>>> import numpy as np
>>> np.set_printoptions(precision=2, suppress=True, linewidth=120, floatmode="fixed")
>>> m1 = np.load("run10.npy")
>>> m1
array([[  0, -10, -15, -10,   2,   0,  -1,   4,   3],
       [ 10,   0,  -7,   4,  -4,  -8,  -2,  -2,  -6],
       [ 15,   7,   0,  -3,  16,   6,   7,   6,   4],
       [ 10,  -4,   3,   0,   2,  -1,  -1,   0, -11],
       [ -2,   4, -16,  -2,   0,  -2,  14,  -8,   2],
       [  0,   8,  -6,   1,   2,   0,   3,   9,   7],
       [  1,   2,  -7,   1, -14,  -3,   0,   1,   2],
       [ -4,   2,  -6,   0,   8,  -9,  -1,   0,   3],
       [ -3,   6,  -4,  11,  -2,  -7,  -2,  -3,   0]])
>>> left, s, VT = np.linalg.svd(m1)
>>> np.argmax(s[:-1] / (s[1:] + 1e-6)) + 1
np.int64(8)
>>> M2 = left[:, :8] @ np.diag(s[:8]) @ VT[:8]
>>> round(np.linalg.norm(m1 - M2, 2), 2), round(float(s[8]), 2)
(np.float64(0.0), 0.0)
>>> np.linalg.matrix_rank(m1, rtol=0.05)
np.int64(8)
>>> M2.round(2) + 0
array([[  0.00, -10.00, -15.00, -10.00,   2.00,   0.00,  -1.00,   4.00,   3.00],
       [ 10.00,   0.00,  -7.00,   4.00,  -4.00,  -8.00,  -2.00,  -2.00,  -6.00],
       [ 15.00,   7.00,   0.00,  -3.00,  16.00,   6.00,   7.00,   6.00,   4.00],
       [ 10.00,  -4.00,   3.00,   0.00,   2.00,  -1.00,  -1.00,   0.00, -11.00],
       [ -2.00,   4.00, -16.00,  -2.00,   0.00,  -2.00,  14.00,  -8.00,   2.00],
       [  0.00,   8.00,  -6.00,   1.00,   2.00,   0.00,   3.00,   9.00,   7.00],
       [  1.00,   2.00,  -7.00,   1.00, -14.00,  -3.00,   0.00,   1.00,   2.00],
       [ -4.00,   2.00,  -6.00,   0.00,   8.00,  -9.00,  -1.00,   0.00,   3.00],
       [ -3.00,   6.00,  -4.00,  11.00,  -2.00,  -7.00,  -2.00,  -3.00,   0.00]])
>>> round(float(np.linalg.norm(m1 - M2) / np.linalg.norm(m1)), 2)
0.0
>>> K = np.load("sample16.npy")
>>> K
array([[  3,   4,   5,   6,   7,   8,   9,  10,  11,  12,  13],
       [ 14,  15,  16,  17,  18,  19,  20,  21,  22,  23,  24],
       [ 25,  26,  27,  28,  29,  30,  31,  32,  33,  34,  35],
       [ 36,  37,  38,  39,  40,  41,  42,  43,  44,  45,  46],
       [ 47,  48,  49,  50,  51,  52,  53,  54,  55,  56,  57],
       [ 58,  59,  60,  61,  62,  63,  64,  65,  66,  67,  68],
       [ 69,  70,  71,  72,  73,  74,  75,  76,  77,  78,  79],
       [ 80,  81,  82,  83,  84,  85,  86,  87,  88,  89,  90],
       [ 91,  92,  93,  94,  95,  96,  97,  98,  99, 100, 101],
       [102, 103, 104, 105, 106, 107, 108, 109, 110, 111, 112],
       [113, 114, 115, 116, 117, 118, 119, 120, 121, 122, 123]])
>>> left, s, VT = np.linalg.svd(K)
>>> s.round(2) + 0
array([792.20,  16.80,   0.00,   0.00,   0.00,   0.00,   0.00,   0.00,   0.00,   0.00,   0.00])
>>> M2 = left[:, :2] @ np.diag(s[:2]) @ VT[:2]
>>> round(float(np.linalg.norm(K - M2) / np.linalg.norm(K)), 2)
0.0
>>> np.linalg.matrix_rank(K, rtol=0.05)
np.int64(1)
>>> W1 = np.array([[-1, 1, -2, 0, 1],
...     [-1, 0, 0, 2, -2],
...     [0, 0, 2, -1, 1],
...     [0, -1, 0, 1, 2],
...     [-1, 2, 1, 2, 2],
...     [1, 0, -2, 0, -1],
...     [2, -1, 2, 1, 1],
...     [1, 2, -1, 0, 2],
...     [-2, -1, -2, 2, -1],
...     [2, 0, -1, -2, 1],
...     [-2, 1, 2, 2, 0]])
>>> c = np.array([4, 1, 4, 5, 2])
>>> act = np.maximum(K @ W1 + c, 0)
>>> np.linalg.matrix_rank(act)
np.int64(3)
>>> (act > 0).astype(int)
array([[1, 1, 0, 1, 1],
       [0, 1, 0, 1, 1],
       [0, 1, 0, 1, 1],
       [0, 1, 0, 1, 1],
       [0, 1, 0, 1, 1],
       [0, 1, 0, 1, 1],
       [0, 1, 0, 1, 1],
       [0, 1, 0, 1, 1],
       [0, 1, 0, 1, 1],
       [0, 1, 0, 1, 1],
       [0, 1, 0, 1, 1]])
>>> W2 = np.array([[0, 0], [1, 1], [3, 1], [2, 0], [3, 0]])
>>> act @ W2
array([[ 297,   25],
       [ 682,   58],
       [1067,   91],
       [1452,  124],
       [1837,  157],
       [2222,  190],
       [2607,  223],
       [2992,  256],
       [3377,  289],
       [3762,  322],
       [4147,  355]])
>>> W1 @ W2
array([[-2, -1],
       [-2,  0],
       [ 7,  2],
       [ 7, -1],
       [15,  3],
       [-9, -2],
       [10,  1],
       [ 5,  1],
       [-6, -3],
       [-4, -1],
       [11,  3]])
>>> (act @ W2).round(6).argmax(axis=1)
array([0, 0, 0, 0, 0, 0, 0, 0, 0, 0, 0])
